$ python3 -q
>>> import numpy as np
>>> from numpy import linalg as LA
>>> np.set_printoptions(precision=2, suppress=True, linewidth=100, legacy="1.25")
>>> r0 = np.array([7, -1, 7, 8, 7])
>>> E = 5 * np.eye(5) + np.outer(r0, r0)
>>> E
array([[54., -7., 49., 56., 49.],
       [-7.,  6., -7., -8., -7.],
       [49., -7., 54., 56., 49.],
       [56., -8., 56., 69., 56.],
       [49., -7., 49., 56., 54.]])
>>> vec = np.ones(5)
>>> for _ in range(6):
...     vec = E @ vec
...     vec /= LA.norm(vec)
...     print(round(vec @ E @ vec, 2))
... 
216.96
217.0
217.0
217.0
217.0
217.0
>>> vec
array([ 0.48, -0.07,  0.48,  0.55,  0.48])
>>> feats = np.loadtxt("layer2.csv", delimiter=",")
>>> feats
array([[-0.5 ,  0.  ,  0.  , -0.87,  0.  ,  0.  ,  0.  ,  0.  ,  0.  ,  0.  ,  0.  ,  0.  ],
       [ 0.  ,  1.  ,  0.  ,  0.  ,  0.  ,  0.  ,  0.  ,  0.  ,  0.  ,  0.  ,  0.  ,  0.  ],
       [ 0.  ,  0.  ,  1.  ,  0.  ,  0.  ,  0.  ,  0.  ,  0.  ,  0.  ,  0.  ,  0.  ,  0.  ],
       [ 0.87,  0.  ,  0.  , -0.5 ,  0.  ,  0.  ,  0.  ,  0.  ,  0.  ,  0.  ,  0.  ,  0.  ],
       [ 0.  ,  0.  ,  0.  ,  0.  ,  1.  ,  0.  ,  0.  ,  0.  ,  0.  ,  0.  ,  0.  ,  0.  ],
       [ 0.  ,  0.  ,  0.  ,  0.  ,  0.  ,  1.  ,  0.  ,  0.  ,  0.  ,  0.  ,  0.  ,  0.  ],
       [ 0.  ,  0.  ,  0.  ,  0.  ,  0.  ,  0.  ,  1.  ,  0.  ,  0.  ,  0.  ,  0.  ,  0.  ],
       [ 0.  ,  0.  ,  0.  ,  0.  ,  0.  ,  0.  ,  0.  ,  1.  ,  0.  ,  0.  ,  0.  ,  0.  ],
       [ 0.  ,  0.  ,  0.  ,  0.  ,  0.  ,  0.  ,  0.  ,  0.  ,  1.  ,  0.  ,  0.  ,  0.  ],
       [ 0.  ,  0.  ,  0.  ,  0.  ,  0.  ,  0.  ,  0.  ,  0.  ,  0.  ,  1.  ,  0.  ,  0.  ],
       [ 0.  ,  0.  ,  0.  ,  0.  ,  0.  ,  0.  ,  0.  ,  0.  ,  0.  ,  0.  ,  1.  ,  0.  ],
       [ 0.  ,  0.  ,  0.  ,  0.  ,  0.  ,  0.  ,  0.  ,  0.  ,  0.  ,  0.  ,  0.  ,  1.  ]])
>>> # orthonormal columns
>>> O, R = LA.qr(feats)
>>> O @ R
array([[-0.5 ,  0.  ,  0.  , -0.87,  0.  ,  0.  ,  0.  ,  0.  ,  0.  ,  0.  ,  0.  ,  0.  ],
       [ 0.  ,  1.  ,  0.  ,  0.  ,  0.  ,  0.  ,  0.  ,  0.  ,  0.  ,  0.  ,  0.  ,  0.  ],
       [ 0.  ,  0.  ,  1.  ,  0.  ,  0.  ,  0.  ,  0.  ,  0.  ,  0.  ,  0.  ,  0.  ,  0.  ],
       [ 0.87,  0.  ,  0.  , -0.5 ,  0.  ,  0.  ,  0.  ,  0.  ,  0.  ,  0.  ,  0.  ,  0.  ],
       [ 0.  ,  0.  ,  0.  ,  0.  ,  1.  ,  0.  ,  0.  ,  0.  ,  0.  ,  0.  ,  0.  ,  0.  ],
       [ 0.  ,  0.  ,  0.  ,  0.  ,  0.  ,  1.  ,  0.  ,  0.  ,  0.  ,  0.  ,  0.  ,  0.  ],
       [ 0.  ,  0.  ,  0.  ,  0.  ,  0.  ,  0.  ,  1.  ,  0.  ,  0.  ,  0.  ,  0.  ,  0.  ],
       [ 0.  ,  0.  ,  0.  ,  0.  ,  0.  ,  0.  ,  0.  ,  1.  ,  0.  ,  0.  ,  0.  ,  0.  ],
       [ 0.  ,  0.  ,  0.  ,  0.  ,  0.  ,  0.  ,  0.  ,  0.  ,  1.  ,  0.  ,  0.  ,  0.  ],
       [ 0.  ,  0.  ,  0.  ,  0.  ,  0.  ,  0.  ,  0.  ,  0.  ,  0.  ,  1.  ,  0.  ,  0.  ],
       [ 0.  ,  0.  ,  0.  ,  0.  ,  0.  ,  0.  ,  0.  ,  0.  ,  0.  ,  0.  ,  1.  ,  0.  ],
       [ 0.  ,  0.  ,  0.  ,  0.  ,  0.  ,  0.  ,  0.  ,  0.  ,  0.  ,  0.  ,  0.  ,  1.  ]])
>>> np.abs(np.diag(R))
array([1., 1., 1., 1., 1., 1., 1., 1., 1., 1., 1., 1.])
>>> abs(R[0, 0]), round(float(LA.norm(feats[:, 0])), 2)
(1.0, 1.0)
>>> J = np.array([[6.0, -2.0, 1.0, 1.0, 1.0],
...     [-2.0, 9.0, -2.0, -2.0, -2.0],
...     [1.0, -2.0, 6.0, 1.0, 1.0],
...     [1.0, -2.0, 1.0, 6.0, 1.0],
...     [1.0, -2.0, 1.0, 1.0, 6.0]])
>>> out = np.array([[0, 0], [3, 0]])
>>> basis = np.kron(out, J)
>>> LA.matrix_rank(basis)
5
>>> basis.shape
(10, 10)
>>> print(np.round(LA.norm(basis, 2), 2), round(float(LA.norm(out, 2) * LA.norm(J, 2)), 2))
39.0 39.0
